$ ipython --no-banner

In [1]: import numpy as np

In [2]: np.set_printoptions(precision=3, suppress=True, linewidth=140)

In [3]: J = np.loadtxt("data.csv", delimiter=",")

In [4]: J
Out[4]: 
array([[ 0.   ,  0.   , -0.097, -0.475,  0.875],
       [-0.745, -0.25 ,  0.415, -0.421, -0.183],
       [ 0.414,  0.032, -0.211, -0.768, -0.44 ],
       [-0.166,  0.964,  0.186, -0.085, -0.026],
       [ 0.497, -0.08 ,  0.86 , -0.021,  0.084]])

In [5]: rng = np.random.default_rng(91)

In [6]: z = rng.permutation(5)

In [7]: z
Out[7]: array([3, 0, 1, 4, 2])

In [8]: out = J[z][:, z]

In [9]: round(np.linalg.det(out), 3), round(float(np.linalg.det(J[z])), 3)
Out[9]: (np.float64(1.0), 1.0)

In [10]: round(float(np.trace(out)), 3)
Out[10]: -0.462

In [11]: out
Out[11]: 
array([[-0.085, -0.166,  0.964, -0.026,  0.186],
       [-0.475,  0.   ,  0.   ,  0.875, -0.097],
       [-0.421, -0.745, -0.25 , -0.183,  0.415],
       [-0.021,  0.497, -0.08 ,  0.084,  0.86 ],
       [-0.768,  0.414,  0.032, -0.44 , -0.211]])

In [12]: K = np.loadtxt("case10.csv", delimiter=",")

In [13]: K
Out[13]: 
array([[ -7.48 ,   0.423,  -6.588,  -3.626,   1.106,   7.819,   2.945,  -0.882,   4.275],
       [  0.506,  -9.138,  -4.418,  -7.641,   0.317,   6.455, -10.262,   2.07 ,   2.69 ],
       [  4.875,   2.463,   0.891,  -3.538,   1.815, -11.445,  -3.057,  10.795,   5.015],
       [ -7.69 ,  -1.58 ,  -8.643,  -3.012,   0.909,   7.425,   2.268,  -0.738,   5.683],
       [  4.641,   0.988,   1.461,  -2.314,  -1.42 , -12.504,  -4.949,  10.007,   6.058],
       [  5.39 ,   1.098,   3.12 ,  -1.714,   0.959, -13.934,  -4.386,  10.495,   7.022],
       [  4.205,   0.205,   1.34 ,  -2.567,  -1.824, -11.931,  -4.438,  11.349,   7.065],
       [ -5.013,  -1.387,  -7.824,  -2.796,   0.626,   8.495,   3.235,  -1.851,   5.754],
       [ -5.63 ,  -2.171,  -6.356,  -2.542,   0.316,   7.444,   4.687,  -1.299,   4.475],
       [ -7.558,  -0.985,  -6.433,  -4.201,  -1.483,   8.948,   4.298,  -1.414,   4.226],
       [  0.304, -11.68 ,  -3.339,  -6.397,   0.268,   6.089, -13.288,   1.153,   2.885],
       [ -6.495,   1.294,  -7.089,  -2.332,   1.117,   7.754,   4.084,  -0.736,   5.388],
       [  4.072,   0.76 ,   2.756,  -3.237,   0.663, -12.231,  -4.424,   9.882,   6.874],
       [ -0.187,  -9.997,  -2.673,  -7.219,   0.026,   7.092, -10.096,   2.135,   3.27 ],
       [ -7.274,  -1.061,  -7.311,  -4.874,   0.775,   8.473,   3.915,  -1.073,   5.019],
       [  5.231,   2.91 ,   3.321,  -2.135,  -0.447, -12.388,  -7.039,  11.411,   7.786],
       [ -7.61 ,   1.24 ,  -6.036,  -4.189,   0.16 ,   7.425,   3.55 ,  -1.111,   4.787],
       [  1.524, -10.174,  -3.286,  -8.287,  -0.546,   7.602, -10.135,   0.661,   1.296],
       [  4.044,   2.09 ,   3.682,  -0.764,   0.151, -13.243,  -5.181,   9.336,   7.519],
       [  5.506,   1.389,   2.641,  -2.311,   0.428, -12.769,  -5.754,  12.071,   6.472],
       [  1.206,  -8.198,  -4.993,  -7.309,   0.364,   8.607, -11.865,   0.995,   1.79 ],
       [  1.032, -11.024,  -5.06 ,  -7.635,  -0.648,   7.348, -10.779,   0.371,   1.348],
       [  5.13 ,   1.56 ,   3.103,  -2.972,   0.733, -12.408,  -4.357,  12.265,   7.676],
       [ -0.986,  -8.872,  -4.765,  -8.217,  -1.752,   5.43 , -11.186,   2.123,   1.653],
       [ -0.533, -10.134,  -4.949,  -9.258,   0.649,   6.796,  -9.261,   2.766,   1.392],
       [ -0.713,  -7.026,  -5.752,  -6.922,  -0.23 ,   5.983, -10.769,   2.013,   2.609]])

In [14]: x0 = np.array([0, 2, 0, 4, 4, 3, 5, 4, 3])

In [15]: rhs = K @ x0

In [16]: np.round(np.linalg.solve(K.T @ K, K.T @ rhs), 3) + 0
Out[16]: array([0., 2., 0., 4., 4., 3., 5., 4., 3.])

In [17]: np.round(np.linalg.lstsq(K, rhs)[0], 3) + 0
Out[17]: array([0., 2., 0., 4., 4., 3., 5., 4., 3.])

In [18]: np.round(np.linalg.pinv(K) @ K, 3) + 0
Out[18]: 
array([[1., 0., 0., 0., 0., 0., 0., 0., 0.],
       [0., 1., 0., 0., 0., 0., 0., 0., 0.],
       [0., 0., 1., 0., 0., 0., 0., 0., 0.],
       [0., 0., 0., 1., 0., 0., 0., 0., 0.],
       [0., 0., 0., 0., 1., 0., 0., 0., 0.],
       [0., 0., 0., 0., 0., 1., 0., 0., 0.],
       [0., 0., 0., 0., 0., 0., 1., 0., 0.],
       [0., 0., 0., 0., 0., 0., 0., 1., 0.],
       [0., 0., 0., 0., 0., 0., 0., 0., 1.]])

In [19]: rhs = rhs + 0.1 * rng.normal(size=26)

In [20]: rhs
Out[20]: 
array([ 38.194, -63.107,   6.617,  36.11 , -17.039,  -1.572,  -8.605,  40.13 ,  40.824,  30.658, -82.641,  54.547,  -7.379, -59.533,
        37.426,  -7.814,  36.291, -76.949,  -3.998,  -4.077, -68.227, -81.478,   7.243, -83.761, -65.338, -62.723])

In [21]: beta, *_ = np.linalg.lstsq(K, rhs)

In [22]: [round(float(np.linalg.norm(np.linalg.solve(K.T @ K + lam * np.eye(9), K.T @ rhs))), 2) for lam in (0, 1, 10, 100)]
Out[22]: [9.75, 9.21, 7.41, 5.68]

In [23]: beta
Out[23]: array([0.009, 1.993, 0.02 , 3.987, 4.006, 3.005, 5.006, 3.986, 3.019])

In [24]: np.round(K.T @ (rhs - K @ beta), 3) + 0
Out[24]: array([0., 0., 0., 0., 0., 0., 0., 0., 0.])
